% ipython --no-banner

In [1]: import numpy as np

In [2]: np.set_printoptions(suppress=True, linewidth=200)

In [3]: def tidy(a):
   ...:     return np.round(a, 1) + 0
   ...: 

In [4]: mat = np.load("case6.npy")

In [5]: mat
Out[5]: 
array([[ 1,  0,  0,  0,  0,  0,  0,  0,  0,  0,  0,  0,  0,  0],
       [ 3,  1,  0,  0,  0,  0,  0,  0,  0,  0,  0,  0,  0,  0],
       [-1,  3,  1,  0,  0,  0,  0,  0,  0,  0,  0,  0,  0,  0],
       [ 0,  2,  0,  1,  0,  0,  0,  0,  0,  0,  0,  0,  0,  0],
       [ 0,  0,  0,  2,  1,  0,  0,  0,  0,  0,  0,  0,  0,  0],
       [ 3, -1,  2, -2, -1,  1,  0,  0,  0,  0,  0,  0,  0,  0],
       [ 0,  2, -3,  1,  2, -2,  1,  0,  0,  0,  0,  0,  0,  0],
       [ 0, -1, -1, -3, -2, -3, -1,  1,  0,  0,  0,  0,  0,  0],
       [-2, -2,  3,  2,  2, -1, -1,  0,  1,  0,  0,  0,  0,  0],
       [ 1, -3, -3,  1,  1,  1,  3, -3, -2,  1,  0,  0,  0,  0],
       [-1,  2,  3, -2,  2,  0,  3, -2, -3,  3,  1,  0,  0,  0],
       [ 2,  0,  3,  1, -3,  1,  2, -2, -2, -3,  1,  1,  0,  0],
       [-1,  3,  1,  0, -1, -3,  2,  3,  1,  1, -3,  1,  1,  0],
       [ 0, -1, -3, -3,  3,  2, -2, -2, -3, -1, -3,  3,  2,  1]])

In [6]: left, sv, vt = np.linalg.svd(mat)

In [7]: tidy(sv)
Out[7]: array([10. ,  8.7,  7.8,  7. ,  6.2,  5.4,  4.4,  3.7,  2.8,  0.9,  0.6,  0.1,  0. ,  0. ])

In [8]: M2 = left[:, :13] @ np.diag(sv[:13]) @ vt[:13]

In [9]: tidy(np.linalg.norm(mat - M2) / np.linalg.norm(mat))
Out[9]: np.float64(0.0)

In [10]: tidy(np.abs(mat - M2).max())
Out[10]: np.float64(0.0)

In [11]: np.linalg.matrix_rank(mat, rtol=0.05)
Out[11]: np.int64(11)

In [12]: tidy(np.linalg.norm(mat - M2, 2)), tidy(sv[13])
Out[12]: (np.float64(0.0), np.float64(0.0))
